% ipython --no-banner

In [1]: import numpy as np

In [2]: np.set_printoptions(precision=2, suppress=True, linewidth=200)

In [3]: m1 = np.load("block16.npy")

In [4]: print(m1)
[[ 10.16 -12.     1.34  -7.27]
 [ 11.79 -15.95  -1.34  -9.81]
 [  6.14  -7.98   2.28  -1.52]
 [  8.18  -5.87  -0.72 -10.76]]

In [5]: A2 = np.array([[4, 0, -4], [4, 1, 4], [5, 1, -4], [5, -5, -2]])

In [6]: print(np.einsum("ij->j", m1))
[ 36.27 -41.8    1.56 -29.36]

In [7]: print(np.einsum("ik,kj->ji", m1, A2))
[[-37.01 -72.39  -3.56 -48.16]
 [ 25.69  31.76   1.9   47.21]
 [-79.46 -85.98 -62.56 -31.8 ]]

In [8]: print(np.allclose(m1 @ m1.T, m1.T @ m1))
False

In [9]: print((m1 + m1.T) / 2)
[[ 10.16  -0.11   3.74   0.46]
 [ -0.11 -15.95  -4.66  -7.84]
 [  3.74  -4.66   2.28  -1.12]
 [  0.46  -7.84  -1.12 -10.76]]

In [10]: print(round(np.abs(np.linalg.eigvals(m1)).max(), 2))
13.01

In [11]: print(np.trace(m1))
-14.27

In [12]: print((m1 - m1.T) / 2)
[[  0.   -11.89  -2.4   -7.72]
 [ 11.89   0.     3.32  -1.97]
 [  2.4   -3.32   0.    -0.4 ]
 [  7.72   1.97   0.4    0.  ]]

In [13]: q, vecs = np.linalg.qr(m1[:, :3])[0], np.linalg.qr(m1[:, 3:])[0]

In [14]: sv = np.linalg.svd(q.T @ vecs, compute_uv=False)

In [15]: print((sv > 0.9).sum())
1

In [16]: print(np.degrees(np.arccos(sv.clip(0, 1))))
[1.63]

In [17]: print(sv)
[1.]

In [18]: u = np.array([-5, -3, -1, 5])

In [19]: A2 = m1 + np.outer(u, np.eye(4)[0])

In [20]: print(np.linalg.matrix_rank(A2 - m1))
1

In [21]: print(A2)
[[  5.16 -12.     1.34  -7.27]
 [  8.79 -15.95  -1.34  -9.81]
 [  5.14  -7.98   2.28  -1.52]
 [ 13.18  -5.87  -0.72 -10.76]]

In [22]: vals, vecs = np.linalg.eig(m1)

In [23]: print(round(np.prod(vals), 2))
-113.78

In [24]: print(np.round(m1 @ vecs[:, 0] - vals[0] * vecs[:, 0], 2) + 0)
[0. 0. 0. 0.]

In [25]: print(np.sort(np.linalg.eigvals(m1.T)))
[-13.01  -6.06  -0.28   5.08]

In [26]: K = np.load("case2.npy")

In [27]: print(K)
[[ -1.    -0.9   -0.8   -5.  ]
 [ -0.2   -0.1    0.1   -0.99]
 [  0.3    0.4    0.2    1.49]
 [  1.6    0.2    1.1    8.  ]
 [  2.7    0.1    0.3   13.58]
 [  0.     0.6   -0.1    0.04]
 [  0.2   -0.1    0.     0.99]
 [  0.4   -0.7    0.6    1.99]
 [ -1.     0.8   -1.4   -4.98]
 [ -0.4    0.5    0.7   -2.07]
 [  0.2   -1.3   -1.4    1.04]
 [ -0.3    0.     1.4   -1.49]
 [  0.2   -0.3   -0.1    1.07]
 [ -0.1   -0.7    1.5   -0.5 ]
 [  0.8   -1.1   -0.3    3.97]
 [  0.3   -1.6   -1.2    1.45]
 [ -2.5   -0.5    2.7  -12.57]
 [ -0.7   -1.1   -1.5   -3.45]
 [  0.4    1.1   -1.4    2.06]
 [  2.2    0.7   -0.4   11.07]
 [  0.4    0.6    0.1    2.01]
 [ -0.3    0.9   -0.5   -1.43]
 [  1.    -0.8   -0.7    5.02]
 [  1.1    0.6   -0.9    5.5 ]]

In [28]: print(np.round(np.linalg.norm(K[4] - K[21]), 2))
15.35

In [29]: print(round(float(K[4] @ K[21]), 2))
-20.29

In [30]: print(np.linalg.norm(K, axis=1).argmax())
4

In [31]: print(np.linalg.norm(K, axis=0))
[ 5.24  3.76  5.07 26.3 ]

In [32]: print(round(float(np.linalg.norm(K[4], 1)), 2), round(float(np.linalg.norm(K[4], np.inf)), 2))
16.68 13.58

In [33]: print(np.round(np.linalg.norm(K) ** 2 / np.linalg.norm(K, 2) ** 2, 2))
1.05

In [34]: print(np.round(np.linalg.norm(K, 1), 2), round(np.linalg.norm(K, np.inf), 2))
91.76 18.27

In [35]: print(np.round(np.linalg.norm(K, 2), 2))
26.84

In [36]: x0 = np.array([2, 0, -2, -2])

In [37]: y = K @ x0

In [38]: print(np.round(np.linalg.solve(K.T @ K, K.T @ y), 2) + 0)
[ 2.  0. -2. -2.]

In [39]: print(np.round(np.linalg.pinv(K) @ K, 2) + 0)
[[1. 0. 0. 0.]
 [0. 1. 0. 0.]
 [0. 0. 1. 0.]
 [0. 0. 0. 1.]]

In [40]: print(np.round(np.linalg.lstsq(K, y)[0], 2) + 0)
[ 2.  0. -2. -2.]

In [41]: rng = np.random.default_rng(72)

In [42]: y = y + 0.3 * rng.normal(size=24)

In [43]: print(y)
[  9.3    1.37  -2.6  -15.51 -22.78  -0.17  -1.28  -4.05  10.86   2.07   0.94  -0.77  -1.4   -1.97  -5.77  -0.49  14.82   8.54  -0.75 -16.7   -2.99   3.51  -6.6   -7.18]

In [44]: beta, *_ = np.linalg.lstsq(K, y)

In [45]: print(np.round(np.linalg.norm(y - K @ beta), 2))
1.28

In [46]: print([round(float(np.linalg.norm(np.linalg.solve(K.T @ K + lam * np.eye(4), K.T @ y))), 2) for lam in (0, 1, 10, 100)])
[2.56, 2.46, 2.07, 1.38]

In [47]: A2 = np.c_[K[:, :2] @ np.array([[-2, -1], [1, -2]]), np.array([-7, 1, -7, 1, 3, 7, -3, -9, 2, -8, -3, -6, -6, -6, 4, 0, 8, -6, 2, 8, 7, -2, -6, 6])]

In [48]: print(A2)
[[ 1.1  2.8 -7. ]
 [ 0.3  0.4  1. ]
 [-0.2 -1.1 -7. ]
 [-3.  -2.   1. ]
 [-5.3 -2.9  3. ]
 [ 0.6 -1.2  7. ]
 [-0.5  0.  -3. ]
 [-1.5  1.  -9. ]
 [ 2.8 -0.6  2. ]
 [ 1.3 -0.6 -8. ]
 [-1.7  2.4 -3. ]
 [ 0.6  0.3 -6. ]
 [-0.7  0.4 -6. ]
 [-0.5  1.5 -6. ]
 [-2.7  1.4  4. ]
 [-2.2  2.9  0. ]
 [ 4.5  3.5  8. ]
 [ 0.3  2.9 -6. ]
 [ 0.3 -2.6  2. ]
 [-3.7 -3.6  8. ]
 [-0.2 -1.6  7. ]
 [ 1.5 -1.5 -2. ]
 [-2.8  0.6 -6. ]
 [-1.6 -2.3  6. ]]

In [49]: print(np.round(np.linalg.norm(A2 - K @ np.linalg.lstsq(K, A2)[0], axis=0), 2) + 0)
[ 0.    0.   24.81]

In [50]: print(np.round(np.linalg.lstsq(K, A2[:, 0])[0], 2) + 0)
[-2.  1.  0.  0.]

In [51]: print(np.linalg.matrix_rank(np.c_[K, A2]))
5

In [52]: U, sv, Vh = np.linalg.svd(K)

In [53]: print(np.argmax(sv[:-1] / (sv[1:] + 1e-6)) + 1)
3

In [54]: print(sv)
[26.84  4.98  3.7   0.03]

In [55]: A2 = U[:, :3] @ np.diag(sv[:3]) @ Vh[:3]

In [56]: print(np.linalg.matrix_rank(K, rtol=0.05))
3

In [57]: print(np.round(np.linalg.norm(K - A2, 2), 2), round(sv[3], 2))
0.03 0.03

In [58]: print(round(float(np.linalg.norm(K - A2) / np.linalg.norm(K)), 2))
0.0

In [59]: z = K[:, 0] > np.median(K[:, 0])

In [60]: u = K[z].mean(axis=0) - K[~z].mean(axis=0)

In [61]: print((((K - K.mean(axis=0)) @ u > 0) == z).mean())
1.0

In [62]: print(z.astype(int))
[0 0 1 1 1 0 0 1 0 0 0 0 0 0 1 1 0 0 1 1 1 0 1 1]

In [63]: A = np.loadtxt("data.csv", delimiter=",")

In [64]: print(A)
[[ 0.  9.  9. 15.]
 [ 0. 38.  7. 45.]
 [ 0. 24.  0. 26.]
 [ 0. 22.  0. 23.]
 [ 0. 25.  7. 32.]
 [ 0. 29.  0. 33.]
 [ 0.  6.  0.  5.]
 [ 0.  9.  9.  9.]
 [ 0. 42. 13. 50.]
 [ 0. 33.  0. 30.]
 [ 0.  9.  9. 11.]
 [ 0. 33. 19. 45.]
 [ 0. 20.  0. 20.]
 [ 0.  9.  0.  9.]
 [ 0. 13. 15. 13.]
 [ 0. 16. 13. 16.]
 [ 0. 41.  5. 46.]
 [ 0. 14. 10. 16.]
 [ 0.  4.  8.  0.]
 [ 0. 37.  0. 44.]
 [ 0. 30. 21. 39.]
 [ 0. 33.  0. 36.]
 [ 0. 37.  0. 38.]
 [ 0. 17.  0. 20.]
 [ 0. 21. 14. 26.]
 [ 0. 42. 13. 50.]
 [ 0.  9.  9. 10.]]

In [65]: print(round(np.linalg.norm(A, 2) / np.linalg.norm(A), 2))
0.98

In [66]: print(np.linalg.matrix_rank(A, rtol=0.1))
2

In [67]: U, sv, Vh = np.linalg.svd(A)

In [68]: vecs = Vh[:(sv > 1e-8).sum()]

In [69]: x0 = A[2] + -2 * A[0] + rng.integers(2) * np.eye(4)[1]

In [70]: print(x0)
[  0.   7. -18.  -4.]

In [71]: print(np.linalg.matrix_rank(np.vstack([A, x0])))
3

In [72]: print(np.round(np.linalg.norm(x0 - vecs.T @ vecs @ x0), 2))
0.0

In [73]: U, sv, Vh = np.linalg.svd(A)

In [74]: print(sv)
[208.81  36.22   9.6    0.  ]

In [75]: A2 = U[:, :3] @ np.diag(sv[:3]) @ Vh[:3]

In [76]: print(np.linalg.matrix_rank(A, rtol=0.05))
2

In [77]: print(round(float(np.linalg.norm(A - A2) / np.linalg.norm(A)), 2))
0.0

In [78]: print(A2.round(2) + 0)
[[ 0.  9.  9. 15.]
 [ 0. 38.  7. 45.]
 [ 0. 24.  0. 26.]
 [ 0. 22.  0. 23.]
 [ 0. 25.  7. 32.]
 [ 0. 29.  0. 33.]
 [ 0.  6.  0.  5.]
 [ 0.  9.  9.  9.]
 [ 0. 42. 13. 50.]
 [ 0. 33.  0. 30.]
 [ 0.  9.  9. 11.]
 [ 0. 33. 19. 45.]
 [ 0. 20.  0. 20.]
 [ 0.  9.  0.  9.]
 [ 0. 13. 15. 13.]
 [ 0. 16. 13. 16.]
 [ 0. 41.  5. 46.]
 [ 0. 14. 10. 16.]
 [ 0.  4.  8.  0.]
 [ 0. 37.  0. 44.]
 [ 0. 30. 21. 39.]
 [ 0. 33.  0. 36.]
 [ 0. 37.  0. 38.]
 [ 0. 17.  0. 20.]
 [ 0. 21. 14. 26.]
 [ 0. 42. 13. 50.]
 [ 0.  9.  9. 10.]]

In [79]: A2 = np.array([[-1, -2], [-3, 3], [-2, -2], [2, -2]])

In [80]: print(np.einsum("ij->j", A))
[  0. 622. 181. 707.]

In [81]: print(A @ A2)
[[-15. -21.]
 [-38.  10.]
 [-20.  20.]
 [-20.  20.]
 [-25.  -3.]
 [-21.  21.]
 [ -8.   8.]
 [-27.  -9.]
 [-52.   0.]
 [-39.  39.]
 [-23. -13.]
 [-47. -29.]
 [-20.  20.]
 [ -9.   9.]
 [-43. -17.]
 [-42. -10.]
 [-41.  21.]
 [-30. -10.]
 [-28.  -4.]
 [-23.  23.]
 [-54. -30.]
 [-27.  27.]
 [-35.  35.]
 [-11.  11.]
 [-39. -17.]
 [-52.   0.]
 [-25. -11.]]

In [82]: print(np.einsum("ij,ij->i", A, A))
[ 387. 3518. 1252. 1013. 1698. 1930.   61.  243. 4433. 1989.  283. 3475.  800.  162.  563.  681. 3822.  552.   80. 3305. 2862. 2385. 2813.  689. 1313. 4433.  262.]

In [83]: print(np.einsum("ik,kj->ij", A, A2))
[[-15. -21.]
 [-38.  10.]
 [-20.  20.]
 [-20.  20.]
 [-25.  -3.]
 [-21.  21.]
 [ -8.   8.]
 [-27.  -9.]
 [-52.   0.]
 [-39.  39.]
 [-23. -13.]
 [-47. -29.]
 [-20.  20.]
 [ -9.   9.]
 [-43. -17.]
 [-42. -10.]
 [-41.  21.]
 [-30. -10.]
 [-28.  -4.]
 [-23.  23.]
 [-54. -30.]
 [-27.  27.]
 [-35.  35.]
 [-11.  11.]
 [-39. -17.]
 [-52.   0.]
 [-25. -11.]]

In [84]: print(np.einsum("ik,kj->ji", A, A2))
[[-15. -38. -20. -20. -25. -21.  -8. -27. -52. -39. -23. -47. -20.  -9. -43. -42. -41. -30. -28. -23. -54. -27. -35. -11. -39. -52. -25.]
 [-21.  10.  20.  20.  -3.  21.   8.  -9.   0.  39. -13. -29.  20.   9. -17. -10.  21. -10.  -4.  23. -30.  27.  35.  11. -17.   0. -11.]]

In [85]: print(np.linalg.matrix_rank(A @ A2))
2

In [86]: print(A2.T @ A.T)
[[-15. -38. -20. -20. -25. -21.  -8. -27. -52. -39. -23. -47. -20.  -9. -43. -42. -41. -30. -28. -23. -54. -27. -35. -11. -39. -52. -25.]
 [-21.  10.  20.  20.  -3.  21.   8.  -9.   0.  39. -13. -29.  20.   9. -17. -10.  21. -10.  -4.  23. -30.  27.  35.  11. -17.   0. -11.]]
